$ python3 -q
>>> import numpy as np
>>> import numpy.linalg as la
>>> np.set_printoptions(suppress=True, linewidth=200)
>>> X = np.arange(6).reshape(2, 3) + 4
>>> print(X)
[[4 5 6]
 [7 8 9]]
>>> f = np.array([-2, -2, -1])
>>> np.cross(X[0, :3], X[1, :3])
array([-3,  6, -3])
>>> np.array([np.convolve(row, f, "same") for row in X])
array([[-18, -26, -17],
       [-30, -41, -26]])
>>> left, sv, VT = la.svd(X)
>>> np.argmax(sv[:-1] / (sv[1:] + 1e-6)) + 1
np.int64(1)
>>> B = left[:, :1] @ np.diag(sv[:1]) @ VT[:1]
>>> print(round(float(np.abs(X - B).max()), 2))
0.29
>>> la.matrix_rank(X, rtol=0.05)
np.int64(1)
>>> print(round(la.norm(X - B, 2), 2), round(float(sv[1]), 2))
0.45 0.45
>>> np.round(la.norm(X - B) / la.norm(X), 2)
np.float64(0.03)
>>> blk = np.stack([X, 4 * X, X[::-1]])
>>> blk.shape
(3, 2, 3)
>>> la.matrix_rank(blk.reshape(3, -1))
np.int64(2)
>>> print(blk.sum(axis=0))
[[27 33 39]
 [39 45 51]]
>>> np.einsum("bij,cij->bc", blk, blk)
array([[ 271, 1084,  244],
       [1084, 4336,  976],
       [ 244,  976,  271]])
>>> M = np.load("w.npy")
>>> M
array([[12,  1, 10,  2,  2],
       [ 0,  1,  0,  2,  2],
       [12,  1, 10,  2,  2],
       [ 0,  1,  0,  2,  2],
       [ 7,  1,  5,  2,  2],
       [ 0,  1,  0,  2,  2],
       [ 0,  1,  0,  2,  2],
       [17,  1, 15,  2,  2],
       [ 0,  1,  0,  2,  2],
       [12,  1, 10,  2,  2],
       [ 7,  1,  5,  2,  2],
       [ 0,  1,  0,  2,  2],
       [ 0,  1,  0,  2,  2],
       [ 0,  1,  0,  2,  2],
       [ 2,  1,  0,  2,  2],
       [ 0,  1,  0,  2,  2],
       [ 2,  1,  0,  2,  2]])
>>> r = la.matrix_rank(M)
>>> r
np.int64(3)
>>> ns = la.svd(M)[2][r:].T
>>> np.allclose(M @ ns, 0)
True
>>> [int(la.matrix_rank(M[:i])) for i in range(1, len(M) + 1)]
[1, 2, 2, 2, 3, 3, 3, 3, 3, 3, 3, 3, 3, 3, 3, 3, 3]
>>> print(np.round(ns @ ns.T, 2) + 0)
[[ 0.    0.    0.    0.    0.  ]
 [ 0.    0.89  0.   -0.22 -0.22]
 [ 0.    0.    0.    0.    0.  ]
 [ 0.   -0.22  0.    0.56 -0.44]
 [ 0.   -0.22  0.   -0.44  0.56]]
>>> np.round(la.svd(M, compute_uv=False), 2) + 0
array([38.12,  9.91,  1.89,  0.  ,  0.  ])
>>> np.round(M.mean(axis=0), 2)
array([4.18, 1.  , 3.24, 2.  , 2.  ])
>>> print(M.sum(axis=1))
[27  5 27  5 17  5  5 37  5 27 17  5  5  5  7  5  7]
>>> M[:, 5]
Traceback (most recent call last):
  File "<python-input-31>", line 1, in <module>
    M[:, 5]
    ~^^^^^^
IndexError: index 5 is out of bounds for axis 1 with size 5
>>> print(M - M[0])
[[  0   0   0   0   0]
 [-12   0 -10   0   0]
 [  0   0   0   0   0]
 [-12   0 -10   0   0]
 [ -5   0  -5   0   0]
 [-12   0 -10   0   0]
 [-12   0 -10   0   0]
 [  5   0   5   0   0]
 [-12   0 -10   0   0]
 [  0   0   0   0   0]
 [ -5   0  -5   0   0]
 [-12   0 -10   0   0]
 [-12   0 -10   0   0]
 [-12   0 -10   0   0]
 [-10   0 -10   0   0]
 [-12   0 -10   0   0]
 [-10   0 -10   0   0]]
>>> f = np.array([-2, -3, -2, 0, 1])
>>> m1 = np.array([np.roll(f, i) for i in range(5)])
>>> m1
array([[-2, -3, -2,  0,  1],
       [ 1, -2, -3, -2,  0],
       [ 0,  1, -2, -3, -2],
       [-2,  0,  1, -2, -3],
       [-3, -2,  0,  1, -2]])
>>> np.argsort(-la.norm(M, axis=0).round(6), kind="stable")[:3]
array([0, 2, 3])
>>> print(la.cond(M) > 100)
True
>>> B = la.inv(m1)
>>> np.round(la.inv(B), 2) + 0
array([[-2., -3., -2.,  0.,  1.],
       [ 1., -2., -3., -2.,  0.],
       [ 0.,  1., -2., -3., -2.],
       [-2.,  0.,  1., -2., -3.],
       [-3., -2.,  0.,  1., -2.]])
>>> round(la.slogdet(m1)[0], 2)
np.float64(-1.0)
>>> print(round(float(la.cond(m1)), 2))
5.47
>>> np.allclose(B, m1.T)
False
>>> mat = np.array([[-1.2, -0.8, -1.9],
...     [0.5, -0.4, -1.7],
...     [1.7, -1.1, -0.4],
...     [0.6, 0.9, -2.3],
...     [0.1, -0.8, 1.9]])
>>> mat[:, 2] *= 5
>>> mat
array([[ -1.2,  -0.8,  -9.5],
       [  0.5,  -0.4,  -8.5],
       [  1.7,  -1.1,  -2. ],
       [  0.6,   0.9, -11.5],
       [  0.1,  -0.8,   9.5]])
>>> x0 = np.array([1, -3, 5])
>>> h = np.maximum(mat @ x0, 0)
>>> np.round(np.tanh(mat @ x0), 2)
array([-1., -1., -1., -1.,  1.])
>>> mat.T @ h
array([  5., -40., 475.])
>>> print(mat * (h > 1e-9)[:, None])
[[-0.  -0.  -0. ]
 [ 0.  -0.  -0. ]
 [ 0.  -0.  -0. ]
 [ 0.   0.  -0. ]
 [ 0.1 -0.8  9.5]]
>>> print(np.round(np.maximum(mat @ x0, 0) - np.maximum(-mat @ x0, 0), 2))
[-46.3 -40.8  -5.  -59.6  50. ]
>>> np.maximum(mat @ (3 * x0), 0)
array([  0.,   0.,   0.,   0., 150.])
>>> F = np.array([[0, 0, 0, 0],
...     [0, 0, 0, 0],
...     [0, 0, 0, 5],
...     [0, 0, 0, -5],
...     [0, 0, 0, 0],
...     [4, -2, 0, 0]])
>>> np.allclose(F[:-1].T @ la.lstsq(F[:-1].T, F[-1])[0], F[-1])
False
>>> np.round(F @ la.pinv(F) @ F, 2)
array([[ 0.,  0.,  0.,  0.],
       [ 0.,  0.,  0.,  0.],
       [ 0.,  0.,  0.,  5.],
       [ 0.,  0.,  0., -5.],
       [ 0.,  0.,  0.,  0.],
       [ 4., -2.,  0.,  0.]])
>>> la.lstsq(F[:-1].T, F[-1])[2]
np.int32(1)
>>> np.abs(np.diag(la.qr(F)[1])) > 1e-9
array([ True, False, False,  True])
>>> np.round(np.trace(la.pinv(F) @ F), 2)
np.float64(2.0)
>>> left, sv, VT = la.svd(F)
>>> evecs = VT[:(sv > 1e-8).sum()]
>>> rng = np.random.default_rng(5)
>>> x0 = F[0] + 3 * F[1] + rng.integers(2) * np.eye(4)[0]
>>> x0
array([1., 0., 0., 0.])
>>> np.round(evecs.T @ evecs, 2)
array([[ 0.8, -0.4,  0. ,  0. ],
       [-0.4,  0.2,  0. ,  0. ],
       [ 0. ,  0. ,  0. ,  0. ],
       [ 0. ,  0. ,  0. ,  1. ]])
>>> print(np.round(np.diag(evecs.T @ evecs), 2))
[0.8 0.2 0.  1. ]
>>> np.round(la.norm(x0 - evecs.T @ evecs @ x0), 2)
np.float64(0.45)
>>> left, sv, VT = la.svd(F)
>>> sv.round(2)
array([7.07, 4.47, 0.  , 0.  ])
>>> B = left[:, :2] @ np.diag(sv[:2]) @ VT[:2]
>>> la.matrix_rank(B)
np.int64(2)
>>> print(round(float(la.norm(F - B, 2)), 2), sv[2])
0.0 0.0
>>> la.matrix_rank(F, rtol=0.05)
np.int64(2)
